In [1]: import numpy as np

In [2]: np.set_printoptions(precision=1, suppress=True, linewidth=140)

In [3]: K = np.load("m.npy")

In [4]: K
Out[4]: 
array([[ 2,  2,  2,  2,  2,  2],
       [ 2,  4,  4,  4,  4,  4],
       [ 2,  4,  6,  6,  6,  6],
       [ 2,  4,  6,  8,  8,  8],
       [ 2,  4,  6,  8, 10, 10],
       [ 2,  4,  6,  8, 10, 12]])

In [5]: # equal to its transpose

In [6]: ev, evecs = np.linalg.eigh(K)

In [7]: vec = np.array([-6, -3, -3, 5, -1, 9])

In [8]: (np.sign(evecs[:, -1].round(6)) == np.sign(evecs[0, -1].round(6))).astype(int)
Out[8]: array([1, 1, 1, 1, 1, 1])

In [9]: evecs * np.maximum(ev, 0) @ evecs.T
Out[9]: 
array([[ 2.,  2.,  2.,  2.,  2.,  2.],
       [ 2.,  4.,  4.,  4.,  4.,  4.],
       [ 2.,  4.,  6.,  6.,  6.,  6.],
       [ 2.,  4.,  6.,  8.,  8.,  8.],
       [ 2.,  4.,  6.,  8., 10., 10.],
       [ 2.,  4.,  6.,  8., 10., 12.]])

In [10]: round(float(vec @ K @ vec / (vec @ vec)), 1), np.round(ev[0], 1), round(ev[-1], 1)
Out[10]: (5.8, np.float64(0.5), np.float64(34.4))

In [11]: vec @ K @ vec
Out[11]: np.int64(928)

In [12]: C2 = K.T @ K

In [13]: np.diag(C2)
Out[13]: array([ 24,  84, 164, 248, 320, 364])

In [14]: np.linalg.svd(K, compute_uv=False) ** 2
Out[14]: array([1184.3,   15.8,    2.4,    0.8,    0.4,    0.3])

In [15]: np.linalg.eigvalsh(C2)[::-1]
Out[15]: array([1184.3,   15.8,    2.4,    0.8,    0.4,    0.3])

In [16]: (K @ K.T).shape
Out[16]: (6, 6)

In [17]: def softmax(z):
    ...:     e = np.exp(z - z.max(axis=-1, keepdims=True))
    ...:     return e / e.sum(axis=-1, keepdims=True)
    ...: 

In [18]: np.round(softmax(K[4] + 2), 1) + 0
Out[18]: array([0. , 0. , 0. , 0.1, 0.5, 0.5])

In [19]: np.round(softmax(K[4]), 1) + 0
Out[19]: array([0. , 0. , 0. , 0.1, 0.5, 0.5])

In [20]: S = K @ K.T / np.sqrt(6)

In [21]: softmax(S)[4] @ K
Out[21]: array([ 2.,  4.,  6.,  8., 10., 12.])

In [22]: rng = np.random.default_rng(270)

In [23]: th = rng.uniform(0, 2 * np.pi, 15)

In [24]: O, _ = np.linalg.qr(np.array([[1.9, -1.2],
    ...:     [-0.5, -0.7],
    ...:     [0.9, 0.3],
    ...:     [2.3, 1.0],
    ...:     [-0.4, 1.2],
    ...:     [0.0, -1.8],
    ...:     [-0.3, -0.7],
    ...:     [-0.1, -0.3],
    ...:     [0.1, 0.9],
    ...:     [-0.4, 0.0]]))

In [25]: M = 5 * np.c_[np.cos(th), np.sin(th)] @ O.T

In [26]: M.round(1) + 0
Out[26]: 
array([[ 0.9, -1.3,  1.3,  3.7,  0.8, -1.9, -1.1, -0.4,  1.1, -0.5],
       [ 0.3,  1.4, -1.1, -3.1, -1.4,  2.5,  1.2,  0.5, -1.3,  0.3],
       [ 2.7, -0.9,  1.4,  3.7, -0.4, -0.3, -0.6, -0.2,  0.3, -0.6],
       [-1.8, -1.2,  0.6,  1.9,  1.9, -3. , -1.2, -0.5,  1.5,  0. ],
       [-3.5, -0.3, -0.6, -1.2,  1.9, -2.3, -0.6, -0.3,  1. ,  0.4],
       [-3.3, -0.6, -0.3, -0.3,  2.1, -2.7, -0.8, -0.4,  1.2,  0.3],
       [ 2.2,  1.1, -0.4, -1.4, -2. ,  3. ,  1.1,  0.5, -1.5,  0. ],
       [-1.1, -1.3,  0.9,  2.6,  1.7, -2.8, -1.2, -0.5,  1.5, -0.2],
       [-3.6,  0.1, -1. , -2.3,  1.6, -1.5, -0.2, -0.1,  0.6,  0.6],
       [-3.5, -0.4, -0.6, -1.1,  2. , -2.3, -0.6, -0.3,  1. ,  0.4],
       [-3.6, -0.1, -0.8, -1.9,  1.7, -1.8, -0.3, -0.2,  0.8,  0.5],
       [ 1.7,  1.2, -0.6, -1.9, -1.9,  3. ,  1.2,  0.5, -1.5,  0.1],
       [-3.3, -0.6, -0.3, -0.4,  2.1, -2.6, -0.8, -0.4,  1.2,  0.3],
       [-3.3, -0.6, -0.3, -0.4,  2.1, -2.6, -0.8, -0.4,  1.2,  0.3],
       [ 3.6,  0.2,  0.7,  1.6, -1.8,  2. ,  0.4,  0.2, -0.9, -0.5]])

In [27]: f = np.array([5, 6])

In [28]: np.round(np.polyval(f, M[4]), 1) + 0
Out[28]: array([-11.7,   4.3,   3.1,   0. ,  15.7,  -5.3,   3.2,   4.7,  11.1,   8.1])

In [29]: softmax(M).sum(axis=1)
Out[29]: array([1., 1., 1., 1., 1., 1., 1., 1., 1., 1., 1., 1., 1., 1., 1.])

In [30]: S = M @ M.T / np.sqrt(10)

In [31]: softmax(S)[9] @ M
Out[31]: array([-3.4, -0.4, -0.5, -1. ,  1.9, -2.3, -0.6, -0.3,  1. ,  0.4])

In [32]: low = np.linalg.cholesky(K)

In [33]: np.diag(low) ** 2
Out[33]: array([2., 2., 2., 2., 2., 2.])

In [34]: low @ low.T
Out[34]: 
array([[ 2.,  2.,  2.,  2.,  2.,  2.],
       [ 2.,  4.,  4.,  4.,  4.,  4.],
       [ 2.,  4.,  6.,  6.,  6.,  6.],
       [ 2.,  4.,  6.,  8.,  8.,  8.],
       [ 2.,  4.,  6.,  8., 10., 10.],
       [ 2.,  4.,  6.,  8., 10., 12.]])

In [35]: K / np.sqrt(np.outer(np.diag(K), np.diag(K)))
Out[35]: 
array([[1. , 0.7, 0.6, 0.5, 0.4, 0.4],
       [0.7, 1. , 0.8, 0.7, 0.6, 0.6],
       [0.6, 0.8, 1. , 0.9, 0.8, 0.7],
       [0.5, 0.7, 0.9, 1. , 0.9, 0.8],
       [0.4, 0.6, 0.8, 0.9, 1. , 0.9],
       [0.4, 0.6, 0.7, 0.8, 0.9, 1. ]])

In [36]: low
Out[36]: 
array([[1.4, 0. , 0. , 0. , 0. , 0. ],
       [1.4, 1.4, 0. , 0. , 0. , 0. ],
       [1.4, 1.4, 1.4, 0. , 0. , 0. ],
       [1.4, 1.4, 1.4, 1.4, 0. , 0. ],
       [1.4, 1.4, 1.4, 1.4, 1.4, 0. ],
       [1.4, 1.4, 1.4, 1.4, 1.4, 1.4]])

In [37]: np.linalg.eigvalsh(K).min() > 0
Out[37]: np.True_

In [38]: np.round(np.prod(np.diag(low)) ** 2, 1), np.round(np.linalg.det(K), 1)
Out[38]: (np.float64(64.0), np.float64(64.0))

In [39]: C2 = M.T @ M

In [40]: np.diag(C2)
Out[40]: array([117. ,  11.8,   9.8,  68.1,  46.5,  85.6,  11.4,   2.1,  20.4,   2.2])

In [41]: feats = np.loadtxt("dump.csv", delimiter=",")

In [42]: feats
Out[42]: 
array([[-3.,  0., -3.,  2.,  3.,  3.,  3., -1., -2., -1.],
       [-3.,  1.,  1., -3., -3., -2.,  0., -1.,  1.,  1.],
       [ 1.,  3.,  0.,  3., -1.,  3.,  1.,  2.,  3.,  3.],
       [ 1.,  3., -2., -3., -2., -3.,  1., -1.,  2., -3.],
       [ 3.,  3.,  2., -2.,  0., -2., -3., -2., -2.,  3.],
       [-1.,  1.,  2., -1.,  2., -3., -2.,  1.,  1.,  0.],
       [-1.,  1.,  3.,  1.,  3.,  3.,  3., -1.,  3.,  1.],
       [-3., -3., -2.,  3.,  0., -3.,  0., -1.,  0.,  3.],
       [ 3.,  3.,  0., -3.,  2., -3.,  0., -2.,  2., -1.],
       [-3., -3., -2.,  1.,  0.,  0., -3.,  3., -1., -2.]])

In [43]: f = np.array([-3, 0])

In [44]: np.cross(feats[8, :3], feats[6, :3])
Out[44]: array([ 9., -9.,  6.])

In [45]: np.array([np.convolve(row, f, "same") for row in feats])
Out[45]: 
array([[ 9.,  0.,  9., -6., -9., -9., -9.,  3.,  6.,  3.],
       [ 9., -3., -3.,  9.,  9.,  6.,  0.,  3., -3., -3.],
       [-3., -9.,  0., -9.,  3., -9., -3., -6., -9., -9.],
       [-3., -9.,  6.,  9.,  6.,  9., -3.,  3., -6.,  9.],
       [-9., -9., -6.,  6.,  0.,  6.,  9.,  6.,  6., -9.],
       [ 3., -3., -6.,  3., -6.,  9.,  6., -3., -3.,  0.],
       [ 3., -3., -9., -3., -9., -9., -9.,  3., -9., -3.],
       [ 9.,  9.,  6., -9.,  0.,  9.,  0.,  3.,  0., -9.],
       [-9., -9.,  0.,  9., -6.,  9.,  0.,  6., -6.,  3.],
       [ 9.,  9.,  6., -3.,  0.,  0.,  9., -9.,  3.,  6.]])

In [46]: np.correlate(feats[8], feats[6], "full")
Out[46]: array([  3.,  12.,   6.,   3.,  11.,  24.,  -8.,  10.,  -4.,   1., -30.,   1.,  -7.,  -4.,  -4.,   3.,   1.,  -3.,   1.])

In [47]: np.convolve(feats[8], f)
Out[47]: array([-9., -9.,  0.,  9., -6.,  9.,  0.,  6., -6.,  3.,  0.])

In [48]: A2 = np.inv(feats)
AttributeError: module 'numpy' has no attribute 'inv'


In [49]: A2 = np.linalg.inv(feats)

In [50]: A2.round(1) + 0
Out[50]: 
array([[-0.1, -0.1,  0. , -0.1, -0.1,  0. , -0.1,  0. ,  0.1, -0.1],
       [ 0.1, -0.1,  0.1,  0.3,  0.2,  0.1,  0.1,  0. , -0.2,  0. ],
       [-0.1, -0.1, -0.1,  0.2,  0.1,  0.1,  0.2,  0. , -0.3, -0.1],
       [-0.1, -0.4, -0.1,  0.5,  0.3,  0.1,  0.3,  0.2, -0.5,  0.1],
       [ 0.1,  0. ,  0. , -0.2, -0.1,  0.1, -0.1,  0. ,  0.3,  0. ],
       [ 0. ,  0.1,  0. , -0.1,  0.1, -0.2,  0.1, -0.1,  0.1,  0.2],
       [ 0.1,  0.1,  0. , -0.3, -0.4,  0.2, -0.3, -0.1,  0.1, -0.4],
       [ 0.1,  0.2,  0.2, -0.4, -0.4,  0.3, -0.5, -0.2,  0.2, -0.3],
       [-0.1,  0. ,  0. ,  0.1,  0. , -0.2,  0.2,  0.1,  0.1,  0.2],
       [ 0.1,  0.3,  0.2, -0.5, -0.2,  0. , -0.3,  0. ,  0.4, -0.1]])

In [51]: np.round(np.linalg.inv(A2), 1) + 0
Out[51]: 
array([[-3.,  0., -3.,  2.,  3.,  3.,  3., -1., -2., -1.],
       [-3.,  1.,  1., -3., -3., -2.,  0., -1.,  1.,  1.],
       [ 1.,  3.,  0.,  3., -1.,  3.,  1.,  2.,  3.,  3.],
       [ 1.,  3., -2., -3., -2., -3.,  1., -1.,  2., -3.],
       [ 3.,  3.,  2., -2.,  0., -2., -3., -2., -2.,  3.],
       [-1.,  1.,  2., -1.,  2., -3., -2.,  1.,  1.,  0.],
       [-1.,  1.,  3.,  1.,  3.,  3.,  3., -1.,  3.,  1.],
       [-3., -3., -2.,  3.,  0., -3.,  0., -1.,  0.,  3.],
       [ 3.,  3.,  0., -3.,  2., -3.,  0., -2.,  2., -1.],
       [-3., -3., -2.,  1.,  0.,  0., -3.,  3., -1., -2.]])

In [52]: round(float(np.linalg.slogdet(feats)[0]), 1)
Out[52]: 1.0

In [53]: vec = np.array([-3, -3, -3, -1, -1, -2, -2, -2, 0, 0])

In [54]: feats @ vec
Out[54]: array([  3.,  15., -26.,   5.,  -8.,   1., -23.,  29.,  -7.,  23.])

In [55]: np.linalg.norm(feats @ vec) <= np.linalg.norm(feats, 2) * np.linalg.norm(vec) + 1e-9
Out[55]: np.True_

In [56]: feats * vec
Out[56]: 
array([[ 9., -0.,  9., -2., -3., -6., -6.,  2., -0., -0.],
       [ 9., -3., -3.,  3.,  3.,  4., -0.,  2.,  0.,  0.],
       [-3., -9., -0., -3.,  1., -6., -2., -4.,  0.,  0.],
       [-3., -9.,  6.,  3.,  2.,  6., -2.,  2.,  0., -0.],
       [-9., -9., -6.,  2., -0.,  4.,  6.,  4., -0.,  0.],
       [ 3., -3., -6.,  1., -2.,  6.,  4., -2.,  0.,  0.],
       [ 3., -3., -9., -1., -3., -6., -6.,  2.,  0.,  0.],
       [ 9.,  9.,  6., -3., -0.,  6., -0.,  2.,  0.,  0.],
       [-9., -9., -0.,  3., -2.,  6., -0.,  4.,  0., -0.],
       [ 9.,  9.,  6., -1., -0., -0.,  6., -6., -0., -0.]])
